$ python -q
>>> import numpy as np
>>> from numpy import linalg as LA
>>> np.set_printoptions(precision=3, suppress=True, linewidth=140)
>>> tidy = lambda a: np.round(a, 3) + 0
>>> data = np.loadtxt("case11.csv", delimiter=",")
>>> print(data)
[[-2.835  9.549 -0.886]
 [ 4.901  0.199  8.714]
 [-7.455 -3.207  5.843]
 [ 0.196 -7.763 -6.3  ]
 [-1.597 -2.178  9.628]
 [ 5.113  2.227  8.3  ]
 [-0.224 -0.303 -9.993]
 [-8.099  5.563 -1.858]
 [ 8.726  4.083  2.679]
 [ 7.906 -3.536  4.999]
 [ 4.897 -0.498  8.705]
 [ 9.677  2.173  1.276]
 [ 8.837 -1.451 -4.451]
 [ 2.792  2.922 -9.147]
 [-3.072 -1.551 -9.389]
 [ 4.645  6.264  6.26 ]
 [ 6.432 -0.047 -7.657]
 [-7.007 -2.482  6.688]
 [ 8.008 -4.615  3.816]
 [-2.317 -7.656  6.002]
 [ 6.174  5.781  5.335]
 [-9.818 -1.47   1.205]
 [-3.171  5.164 -7.954]]
>>> rng = np.random.default_rng(554941)
>>> labels = rng.permutation(3)
>>> Y = data[:, labels] * rng.choice([-1, 1], 3)
>>> Y
array([[ 0.886, -2.835, -9.549],
       [-8.714,  4.901, -0.199],
       [-5.843, -7.455,  3.207],
       [ 6.3  ,  0.196,  7.763],
       [-9.628, -1.597,  2.178],
       [-8.3  ,  5.113, -2.227],
       [ 9.993, -0.224,  0.303],
       [ 1.858, -8.099, -5.563],
       [-2.679,  8.726, -4.083],
       [-4.999,  7.906,  3.536],
       [-8.705,  4.897,  0.498],
       [-1.276,  9.677, -2.173],
       [ 4.451,  8.837,  1.451],
       [ 9.147,  2.792, -2.922],
       [ 9.389, -3.072,  1.551],
       [-6.26 ,  4.645, -6.264],
       [ 7.657,  6.432,  0.047],
       [-6.688, -7.007,  2.482],
       [-3.816,  8.008,  4.615],
       [-6.002, -2.317,  7.656],
       [-5.335,  6.174, -5.781],
       [-1.205, -9.818,  1.47 ],
       [ 7.954, -3.171, -5.164]])
>>> U, _, vt = LA.svd(data.T @ Y)
>>> tidy(LA.lstsq(data, Y)[0])
array([[ 0.,  1.,  0.],
       [ 0.,  0., -1.],
       [-1.,  0.,  0.]])
>>> U, sv, vt = LA.svd(data, full_matrices=False)
>>> tidy(U.T @ U)
array([[1., 0., 0.],
       [0., 1., 0.],
       [0., 0., 1.]])
>>> tidy(sv)
array([32.771, 28.349, 20.551])
>>> tidy(sv / sv[0])
array([1.   , 0.865, 0.627])
>>> U.shape, sv.shape, vt.shape
((23, 3), (3,), (3, 3))
>>> print(tidy(np.sqrt((sv ** 2).sum())), tidy(LA.norm(data)))
47.958 47.958
>>> Y = np.array([[-1, 2], [0, 0], [0, 2]])
>>> print(LA.matrix_rank(np.vstack([data, Y.T])))
3
>>> print(np.vstack([data, Y.T]).shape)
(25, 3)
>>> Y @ data
Traceback (most recent call last):
  File "<python-input-21>", line 1, in <module>
    Y @ data
    ~~^~~~~~
ValueError: matmul: Input operand 1 has a mismatch in its core dimension 0, with gufunc signature (n?,k),(k,m?)->(n?,m?) (size 23 is different from 2)
>>> LA.matrix_rank(data @ Y)
np.int64(2)
